$ ipython --no-banner

In [1]: import numpy as np

In [2]: from numpy import linalg as LA

In [3]: np.set_printoptions(precision=3, suppress=True, linewidth=200, floatmode="fixed")

In [4]: rnd = lambda a: np.round(a, 3) + 0

In [5]: mat = np.array([[0, 0, 0, 1], [0, 0, 1, 1], [0, 1, 0, 1], [1, 1, 1, 0]])

In [6]: print(mat)
[[0 0 0 1]
 [0 0 1 1]
 [0 1 0 1]
 [1 1 1 0]]

In [7]: rng = np.random.default_rng(180373)

In [8]: lab = rng.permutation(4)

In [9]: B = mat[:, lab] * rng.choice([-1, 1], 4)

In [10]: print(B)
[[ 0  0  1  0]
 [-1  0  1  0]
 [ 0  0  1 -1]
 [-1 -1  0 -1]]

In [11]: U, _, Vt = LA.svd(mat.T @ B)

In [12]: print(rnd(U @ Vt))
[[ 0.000 -1.000  0.000  0.000]
 [ 0.000  0.000  0.000 -1.000]
 [-1.000  0.000  0.000  0.000]
 [ 0.000  0.000  1.000  0.000]]

In [13]: print(lab)
[2 0 3 1]

In [14]: print([round(float(LA.det(mat[:i, :i])), 2) + 0 for i in range(1, 5)])
[0.0, 0.0, 0.0, 1.0]

In [15]: evals, V = LA.eig(mat)

In [16]: print(rnd(np.prod(evals)))
1.0

In [17]: x0 = np.array([-1, -3, 2, 1])

In [18]: print((mat @ x0).argmax())
1

In [19]: print(mat * x0)
[[ 0  0  0  1]
 [ 0  0  2  1]
 [ 0 -3  0  1]
 [-1 -3  2  0]]

In [20]: print(mat @ (2 * x0))
[ 2  6 -4 -4]

In [21]: print(mat @ x0)
[ 1  3 -2 -2]

In [22]: print(np.sign((mat @ x0).round(6)))
[ 1  1 -1 -1]

In [23]: print((mat * x0).sum(axis=1))
[ 1  3 -2 -2]

In [24]: def softmax(z):
    ...:     e = np.exp(z - z.max(axis=-1, keepdims=True))
    ...:     return e / e.sum(axis=-1, keepdims=True)
    ...: 

In [25]: print(softmax(mat).sum(axis=1))
[1.000 1.000 1.000 1.000]

In [26]: print(rnd(softmax(mat[1])))
[0.134 0.134 0.366 0.366]

In [27]: print(rnd(softmax(mat[1] + 2)))
[0.134 0.134 0.366 0.366]

In [28]: S = mat @ mat.T / np.sqrt(4)

In [29]: print(softmax(S).round(6).argmax(axis=1))
[0 1 2 3]

In [30]: print(rnd(softmax(S)))
[[0.277 0.277 0.277 0.168]
 [0.215 0.355 0.215 0.215]
 [0.215 0.215 0.355 0.215]
 [0.114 0.188 0.188 0.510]]

In [31]: m1 = np.loadtxt("block10.csv", delimiter=",")

In [32]: print(m1)
[[-0.065 -1.437 -0.403]
 [-0.084  1.878  0.965]
 [-1.876  3.384  2.092]]

In [33]: B = m1 + rng.integers(-2, 3, (3, 2)) @ rng.integers(-2, 3, (2, 3))

In [34]: print(rnd(B))
[[-3.065  1.563 -5.403]
 [ 0.916 -0.122  2.965]
 [-1.876  6.384  1.092]]

In [35]: print(LA.matrix_rank(B - m1, tol=1e-8))
2

In [36]: print(rnd(B - m1))
[[-3.000  3.000 -5.000]
 [ 1.000 -2.000  2.000]
 [ 0.000  3.000 -1.000]]

In [37]: B = LA.inv(m1)

In [38]: print(np.allclose(B, m1.T))
False

In [39]: print((np.abs(B) > 1e-9).astype(int))
[[1 1 1]
 [1 1 1]
 [1 1 1]]

In [40]: print(rnd(LA.inv(B)))
[[-0.065 -1.437 -0.403]
 [-0.084  1.878  0.965]
 [-1.876  3.384  2.092]]

In [41]: K = np.load("arr.npy")

In [42]: print(K)
[[3 3]
 [3 3]]

In [43]: r = LA.matrix_rank(K)

In [44]: print(r)
1

In [45]: ns = LA.svd(K)[2][r:].T

In [46]: print(np.allclose(K @ ns, 0))
True

In [47]: print(ns[:, 0] / ns[np.abs(ns[:, 0]).round(6).argmax(), 0])
[ 1.000 -1.000]

In [48]: print([int(LA.matrix_rank(np.delete(K, i, axis=0))) for i in range(2)])
[1, 1]

In [49]: print([int(LA.matrix_rank(K[:, :j + 1])) for j in range(2)])
[1, 1]

In [50]: W = np.array([[-1, 4], [-5, -4], [-2, -1]])

In [51]: b = np.array([2, 0])

In [52]: act = np.maximum(m1 @ W + b, 0)

In [53]: print(rnd((act > 0).mean(axis=0)))
[0.333 0.333]

In [54]: cent = np.array([[-1, -1, -2], [0, -2, 2]])

In [55]: print(W @ cent)
[[ 1 -7 10]
 [ 5 13  2]
 [ 2  4  2]]

In [56]: evals, V = LA.eigh(K)

In [57]: x0 = np.array([1, 2])

In [58]: print(x0 @ K @ x0 / (x0 @ x0), evals[0], evals[-1])
5.4 0.0 6.0

In [59]: print((np.sign(V[:, -1].round(6)) == np.sign(V[0, -1].round(6))).astype(int))
[1 1]

In [60]: print(rnd(V * np.maximum(evals, 0) @ V.T))
[[3.000 3.000]
 [3.000 3.000]]

In [61]: print(rnd(V * np.abs(evals) @ V.T))
[[3.000 3.000]
 [3.000 3.000]]

In [62]: print(rnd(LA.eigvalsh(K[1:, 1:])))
[3.000]

In [63]: print(x0 @ K @ x0)
27

In [64]: lab = rng.permutation(2)

In [65]: print(lab)
[1 0]

In [66]: B = K[lab][:, lab]

In [67]: print(B)
[[3 3]
 [3 3]]

In [68]: print(rnd(np.sort(np.abs(LA.eigvals(B)))))
[0.000 6.000]

In [69]: print(rnd(LA.det(B)), rnd(LA.det(K[lab])))
0.0 0.0

In [70]: print(np.diag(B))
[3 3]

In [71]: J = np.array([[-0.4, 0.4, -0.8],
    ...:     [0.5, -1.3, -0.3],
    ...:     [-0.8, 0.2, 0.4],
    ...:     [0.8, 0.2, -0.9],
    ...:     [-1.1, -0.4, -0.3],
    ...:     [-0.6, -0.9, -1.7],
    ...:     [-0.9, 0.4, 0.2],
    ...:     [1.6, 0.7, 1.5],
    ...:     [1.3, 0.3, -0.3],
    ...:     [0.6, 0.2, -1.3],
    ...:     [0.7, 1.2, -0.6],
    ...:     [-0.3, 0.1, 0.3],
    ...:     [1.0, 0.2, -0.2],
    ...:     [-0.3, 1.0, -0.1],
    ...:     [-1.1, 0.3, 0.1],
    ...:     [-0.5, 0.2, 1.4],
    ...:     [-0.8, 0.3, -2.4],
    ...:     [0.5, -0.9, 1.1],
    ...:     [0.0, -0.6, -1.1],
    ...:     [1.1, 1.5, 0.2],
    ...:     [-0.9, 1.3, 0.3],
    ...:     [0.0, 1.9, -1.3],
    ...:     [0.9, 0.2, 1.9],
    ...:     [-0.1, -0.5, -0.5],
    ...:     [0.0, -0.3, -1.1],
    ...:     [-2.1, -0.9, 0.1],
    ...:     [-0.7, -0.2, 0.5]])

In [72]: J[13] *= 20

In [73]: print(J)
[[-0.400  0.400 -0.800]
 [ 0.500 -1.300 -0.300]
 [-0.800  0.200  0.400]
 [ 0.800  0.200 -0.900]
 [-1.100 -0.400 -0.300]
 [-0.600 -0.900 -1.700]
 [-0.900  0.400  0.200]
 [ 1.600  0.700  1.500]
 [ 1.300  0.300 -0.300]
 [ 0.600  0.200 -1.300]
 [ 0.700  1.200 -0.600]
 [-0.300  0.100  0.300]
 [ 1.000  0.200 -0.200]
 [-6.000 20.000 -2.000]
 [-1.100  0.300  0.100]
 [-0.500  0.200  1.400]
 [-0.800  0.300 -2.400]
 [ 0.500 -0.900  1.100]
 [ 0.000 -0.600 -1.100]
 [ 1.100  1.500  0.200]
 [-0.900  1.300  0.300]
 [ 0.000  1.900 -1.300]
 [ 0.900  0.200  1.900]
 [-0.100 -0.500 -0.500]
 [ 0.000 -0.300 -1.100]
 [-2.100 -0.900  0.100]
 [-0.700 -0.200  0.500]]

In [74]: lab = J[:, 0] > np.median(J[:, 0])

In [75]: f = J[lab].mean(axis=0) - J[~lab].mean(axis=0)

In [76]: print(lab.astype(int))
[0 1 0 1 0 0 0 1 1 1 1 0 1 0 0 0 0 1 1 1 0 1 1 0 1 0 0]

In [77]: print(rnd((((J - J.mean(axis=0)) @ f > 0) == lab).mean()))
0.741
